$ ipython --no-banner

In [1]: import numpy as np

In [2]: import numpy.linalg as la

In [3]: np.set_printoptions(precision=2, suppress=True, linewidth=100, legacy="1.25")

In [4]: def rd(a):
   ...:     return np.round(a, 2) + 0
   ...: 

In [5]: E = np.loadtxt("test14.csv", delimiter=",")

In [6]: print(E)
[[ 2. -2.  0.  0.]
 [-2.  3. -2.  0.]
 [ 0. -2.  0. -2.]
 [ 0.  0. -2.  0.]]

In [7]: # symmetric, so the eigenvalues are real

In [8]: w, V = la.eig(E)

In [9]: print(rd(np.sort(la.eigvals(E @ E))))
[ 0.1   4.    6.16 26.74]

In [10]: print(rd(w))
[ 5.17 -2.48  0.31  2.  ]

In [11]: print(rd(E @ V[:, 0] - w[0] * V[:, 0]))
[0. 0. 0. 0.]

In [12]: print(rd(la.eigvalsh(E).min()))
-2.48

In [13]: print(np.all(la.eigvalsh(E) > 0))
False

In [14]: B = np.array([[3, 1], [2, -3]])

In [15]: Z = np.kron(B, E)

In [16]: print(Z)
[[ 6. -6.  0.  0.  2. -2.  0.  0.]
 [-6.  9. -6.  0. -2.  3. -2.  0.]
 [ 0. -6.  0. -6.  0. -2.  0. -2.]
 [ 0.  0. -6.  0.  0.  0. -2.  0.]
 [ 4. -4.  0.  0. -6.  6. -0. -0.]
 [-4.  6. -4.  0.  6. -9.  6. -0.]
 [ 0. -4.  0. -4. -0.  6. -0.  6.]
 [ 0.  0. -4.  0. -0. -0.  6. -0.]]

In [17]: print(la.matrix_rank(Z))
8

In [18]: B = np.array([[4, 3, 4], [-3, -1, -1], [-1, 0, -5]])

In [19]: F = np.triu(B)

In [20]: print(F)
[[ 4  3  4]
 [ 0 -1 -1]
 [ 0  0 -5]]

In [21]: # triangular

In [22]: rng = np.random.default_rng(406)

In [23]: labels = rng.permutation(3)

In [24]: print(labels)
[1 0 2]

In [25]: B = F[labels][:, labels]

In [26]: print(rd(np.sort(np.abs(la.eigvals(B)))))
[1. 4. 5.]

In [27]: print(rd(la.det(B)), rd(la.det(F[labels])))
20.0 -20.0

In [28]: print(np.diag(B))
[-1  4 -5]

In [29]: B = F / la.norm(F, axis=1, keepdims=True)

In [30]: G = B @ B.T

In [31]: print((G - 2 * np.eye(3)).round(6).argmax(axis=1))
[2 2 1]

In [32]: print(rd(la.norm(B, axis=1)))
[1. 1. 1.]

In [33]: print(rd(np.degrees(np.arccos(np.clip(G[1, 0], -1, 1)))))
140.63

In [34]: print(rd(G[1]))
[-0.77  1.    0.71]

In [35]: X = np.array([[2.04, 1.58, 8.04],
    ...:     [4.07, 4.44, 16.12],
    ...:     [3.91, 4.16, 16.33],
    ...:     [3.87, 4.45, 15.86]])

In [36]: print(X)
[[ 2.04  1.58  8.04]
 [ 4.07  4.44 16.12]
 [ 3.91  4.16 16.33]
 [ 3.87  4.45 15.86]]

In [37]: # column 2 dominates

In [38]: q, Rm = la.qr(F)

In [39]: print(np.allclose(Rm.T @ Rm, F.T @ F))
True

In [40]: print(np.trace(q @ q.T))
3.0

In [41]: print(q @ Rm)
[[ 4.  3.  4.]
 [ 0. -1. -1.]
 [ 0.  0. -5.]]

In [42]: print(abs(Rm[0, 0]), rd(la.norm(F[:, 0])))
4.0 4.0

In [43]: P = X @ la.solve(X.T @ X, X.T)

In [44]: print(rd(la.eigvalsh(P)))
[0. 1. 1. 1.]

In [45]: print(rd((np.eye(4) - P) @ X))
[[0. 0. 0.]
 [0. 0. 0.]
 [0. 0. 0.]
 [0. 0. 0.]]

In [46]: print(rd(P))
[[ 0.89  0.14  0.14 -0.24]
 [ 0.14  0.82 -0.19  0.31]
 [ 0.14 -0.19  0.81  0.32]
 [-0.24  0.31  0.32  0.48]]

In [47]: print(rd(np.trace(P)))
3.0

In [48]: print(rd(P @ X[:, 1]))
[1.58 4.44 4.16 4.45]

In [49]: print(rd(X.sum(axis=0)))
[13.89 14.63 56.35]

In [50]: print(la.matrix_rank(X))
3

In [51]: print(np.abs(X).max())
16.33

In [52]: print(rd(la.norm(X)))
30.87

In [53]: print(X.shape)
(4, 3)

In [54]: print(rd(X - X[0]))
[[0.   0.   0.  ]
 [2.03 2.86 8.08]
 [1.87 2.58 8.29]
 [1.83 2.87 7.82]]

In [55]: np.zeros(4, 3)
TypeError: Cannot interpret '3' as a data type


In [56]: left, s, VT = la.svd(X)

In [57]: print(np.argmax(s[:-1] / (s[1:] + 1e-6)) + 1)
1

In [58]: print(rd(s))
[30.86  0.63  0.16]

In [59]: B = left[:, :1] @ np.diag(s[:1]) @ VT[:1]

In [60]: print(la.matrix_rank(B))
1

In [61]: print(rd(la.norm(X - B) / la.norm(X)))
0.02

In [62]: print(rd(B))
[[ 1.95  2.1   7.93]
 [ 3.98  4.28 16.18]
 [ 4.    4.3  16.27]
 [ 3.91  4.21 15.91]]

In [63]: B = np.array([[0, -3], [-1, -1]])

In [64]: Z = np.kron(B, X)

In [65]: print(la.matrix_rank(Z))
6

In [66]: J = np.load("w.npy")

In [67]: print(J)
[[0. 1. 1.]
 [1. 0. 1.]
 [1. 1. 0.]]

In [68]: w, V = la.eig(J)

In [69]: print(rd(np.sort(la.eigvals(J @ J))))
[1. 1. 4.]

In [70]: print(rd(np.sort(la.eigvals(J.T))))
[-1. -1.  2.]

In [71]: print(rd(np.prod(w)))
2.0

In [72]: print(rd(np.sort(la.eigvals(la.inv(J)))))
[-1.  -1.   0.5]

In [73]: def softmax(z):
    ...:     e = np.exp(z - z.max(axis=-1, keepdims=True))
    ...:     return e / e.sum(axis=-1, keepdims=True)
    ...: 

In [74]: print(rd(softmax(J[1])))
[0.42 0.16 0.42]

In [75]: att = J @ J.T / np.sqrt(3)

In [76]: print(rd(softmax(att)[1] @ J))
[0.74 0.53 0.74]

In [77]: print(rd(softmax(att)))
[[0.47 0.26 0.26]
 [0.26 0.47 0.26]
 [0.26 0.26 0.47]]

In [78]: x = np.array([0, 2, 2])

In [79]: print(J @ x)
[4. 2. 2.]

In [80]: print(J @ np.eye(3)[1])
[1. 0. 1.]

In [81]: print(J @ np.ones(3))
[2. 2. 2.]

In [82]: print((J * x).sum(axis=1))
[4. 2. 2.]

In [83]: print(la.norm(J @ x) <= la.norm(J, 2) * la.norm(x) + 1e-9)
True

In [84]: print(np.einsum("ij,j->i", J, x))
[4. 2. 2.]

In [85]: print(np.sign((J @ x).round(6)))
[1. 1. 1.]

In [86]: print(J * x)
[[0. 2. 2.]
 [0. 0. 2.]
 [0. 2. 0.]]

In [87]: q, V = la.qr(F[:, :1])[0], la.qr(F[:, 1:])[0]

In [88]: s = la.svd(q.T @ V, compute_uv=False)

In [89]: print(rd(s))
[0.95]

In [90]: print(rd(np.degrees(np.arccos(s.clip(0, 1)))))
[18.4]

In [91]: print((s > 0.9).sum())
1

In [92]: print(rd(la.norm(q @ q.T - V @ V.T, 2)))
1.0

In [93]: A = np.loadtxt("dump.csv", delimiter=",")

In [94]: print(A)
[[1. 0. 0. 0.]
 [0. 0. 0. 0.]
 [0. 0. 3. 0.]
 [0. 0. 0. 3.]]

In [95]: # splits into 4 blocks

In [96]: labels = rng.permutation(4)

In [97]: print(labels)
[2 1 0 3]

In [98]: B = A[labels][:, labels]

In [99]: print(np.allclose(B, A))
False

In [100]: print(np.trace(B))
7.0

In [101]: print(np.diag(B))
[3. 0. 1. 3.]

In [102]: print(A @ A)
[[1. 0. 0. 0.]
 [0. 0. 0. 0.]
 [0. 0. 9. 0.]
 [0. 0. 0. 9.]]

In [103]: print((A != 0).astype(int))
[[1 0 0 0]
 [0 0 0 0]
 [0 0 1 0]
 [0 0 0 1]]

In [104]: print(rd(la.det(A)))
0.0

In [105]: print(rd(np.sort(la.eigvals(A).real)))
[0. 1. 3. 3.]

In [106]: r = la.matrix_rank(A)

In [107]: print(r)
3

In [108]: ns = la.svd(A)[2][r:].T

In [109]: print(A @ ns)
[[0.]
 [0.]
 [0.]
 [0.]]

In [110]: print(np.allclose(A @ ns, 0))
True

In [111]: print(ns[:, 0] / ns[np.abs(ns[:, 0]).round(6).argmax(), 0])
[0. 1. 0. 0.]

In [112]: print(la.matrix_rank(A.T @ A), la.matrix_rank(A @ A.T))
3 3

In [113]: W = np.array([[5, 4], [-3, 3], [-5, 2]])

In [114]: beta = np.array([0, 2])

In [115]: hid = np.maximum(F @ W + beta, 0)

In [116]: print(la.matrix_rank(hid))
2

In [117]: print((hid > 0).astype(int))
[[0 1]
 [1 0]
 [1 0]]

In [118]: Z = np.array([[0, 4, 0], [5, 5, 0]])

In [119]: print((hid @ Z).round(6).argmax(axis=1))
[0 1 1]

In [120]: print(hid @ Z)
[[175 175   0]
 [  0  32   0]
 [  0 100   0]]

In [121]: print(rd(la.norm(A, 2) / la.norm(A)))
0.69

In [122]: print([round(float(x), 2) for x in la.svd(A, compute_uv=False)[:3]])
[3.0, 3.0, 1.0]

In [123]: feats = np.load("layer6.npy")

In [124]: print(feats)
[[ 8  0  0  0  0]
 [ 0 -2  0  0  0]
 [ 0  0 -1  0  0]
 [ 0  0  0 -9  0]
 [ 0  0  0  0 -6]]

In [125]: # 5 blocks once reordered

In [126]: w, V = la.eigh(feats)

In [127]: print(rd(la.eigvalsh(feats @ feats)))
[ 1.  4. 36. 64. 81.]

In [128]: print(np.unique(w.round(6) + 0, return_counts=True)[1])
[1 1 1 1 1]

In [129]: print(rd(la.eigvalsh(feats + 5 * np.eye(5))))
[-4. -1.  3.  4. 13.]

In [130]: print(V.T @ feats @ V)
[[-9.  0.  0.  0.  0.]
 [ 0. -6.  0.  0.  0.]
 [ 0.  0. -2.  0.  0.]
 [ 0.  0.  0. -1.  0.]
 [ 0.  0.  0.  0.  8.]]

In [131]: print(V @ np.diag(w) @ V.T)
[[ 8.  0.  0.  0.  0.]
 [ 0. -2.  0.  0.  0.]
 [ 0.  0. -1.  0.  0.]
 [ 0.  0.  0. -9.  0.]
 [ 0.  0.  0.  0. -6.]]

In [132]: M = np.loadtxt("case8.csv", delimiter=",")

In [133]: print(M)
[[ 0.  0.  0.  0.]
 [ 0.  1.  0. -2.]
 [ 1. -2.  2. -1.]
 [-1.  1. -1. -2.]
 [ 0.  1.  0. -2.]
 [ 1. -2.  2. -1.]
 [-2.  0.  0. -1.]
 [-1.  0.  1. -1.]
 [ 1. -2.  2. -1.]
 [ 1.  0.  1.  0.]
 [-1.  0.  1. -1.]
 [ 0.  0.  0.  0.]
 [ 0.  0.  0.  0.]
 [ 0. -1.  1. -3.]
 [-1.  1. -1. -2.]
 [-1.  1. -1. -2.]
 [-1.  1. -1. -2.]
 [ 1.  0.  1.  0.]
 [-1. -2.  2. -2.]
 [-1.  0.  1. -1.]
 [-1.  0.  1. -1.]]

In [134]: # row 4 repeats row 1

In [135]: G = np.cov(M, rowvar=False)

In [136]: print(rd(G))
[[ 0.81 -0.44  0.46  0.29]
 [-0.44  1.13 -0.97 -0.13]
 [ 0.46 -0.97  1.06  0.2 ]
 [ 0.29 -0.13  0.2   0.76]]

In [137]: print(np.argsort(-M.std(axis=0).round(6), kind="stable"))
[1 2 0 3]

In [138]: print(rd(np.corrcoef(M.T)))
[[ 1.   -0.46  0.49  0.37]
 [-0.46  1.   -0.89 -0.14]
 [ 0.49 -0.89  1.    0.23]
 [ 0.37 -0.14  0.23  1.  ]]

In [139]: print(rd(np.polyfit(M[:, 1], M[:, 2], 1)))
[-0.86  0.4 ]

In [140]: print(rd(la.eigvalsh(G)[::-1]))
[2.4  0.82 0.43 0.12]

In [141]: x = np.array([-2, -3, -1, 3])

In [142]: rhs = M @ x

In [143]: print(rd(la.lstsq(M, rhs)[0]))
[-2. -3. -1.  3.]

In [144]: print(rd(la.pinv(M) @ M))
[[1. 0. 0. 0.]
 [0. 1. 0. 0.]
 [0. 0. 1. 0.]
 [0. 0. 0. 1.]]

In [145]: rhs = rhs + 0.3 * rng.normal(size=21)

In [146]: print(rd(rhs))
[-0.44 -9.39 -0.53 -5.7  -8.92 -1.16  1.2  -1.75 -1.33 -2.94 -2.23  0.5   0.47 -7.02 -5.8  -5.76
 -6.15 -2.39  0.32 -1.98 -1.87]

In [147]: beta, *_ = la.lstsq(M, rhs)

In [148]: print(rd(M.T @ (rhs - M @ beta)))
[0. 0. 0. 0.]

In [149]: print([round(float(la.norm(la.solve(M.T @ M + lam * np.eye(4), M.T @ rhs))), 2) for lam in (0, 1, 10, 100)])
[4.79, 4.25, 2.58, 0.82]

In [150]: print(rd(la.norm(rhs - M @ beta)))
1.39

In [151]: Xc = M - M.mean(axis=0)

In [152]: V = la.svd(Xc)[2][:2]

In [153]: B = Xc - Xc @ V.T @ V

In [154]: print(rd(B.std(axis=0)))
[0.52 0.25 0.27 0.35]

In [155]: print(rd(la.norm(B) / la.norm(Xc)))
0.38

In [156]: print(rd((Xc @ V.T).std(axis=0)))
[1.51 0.88]

In [157]: print(rd(np.cov(Xc @ V.T, rowvar=False)))
[[2.4  0.  ]
 [0.   0.82]]

In [158]: print(M.sum(axis=0))
[ -6.  -3.  11. -25.]

In [159]: print(M.sum(axis=1))
[ 0. -1.  0. -3. -1.  0. -3. -1.  0.  2. -1.  0.  0. -3. -3. -3. -3.  2. -3. -1. -1.]

In [160]: print(M.shape)
(21, 4)

In [161]: print(np.count_nonzero(M))
57

In [162]: print(np.abs(M).max())
3.0
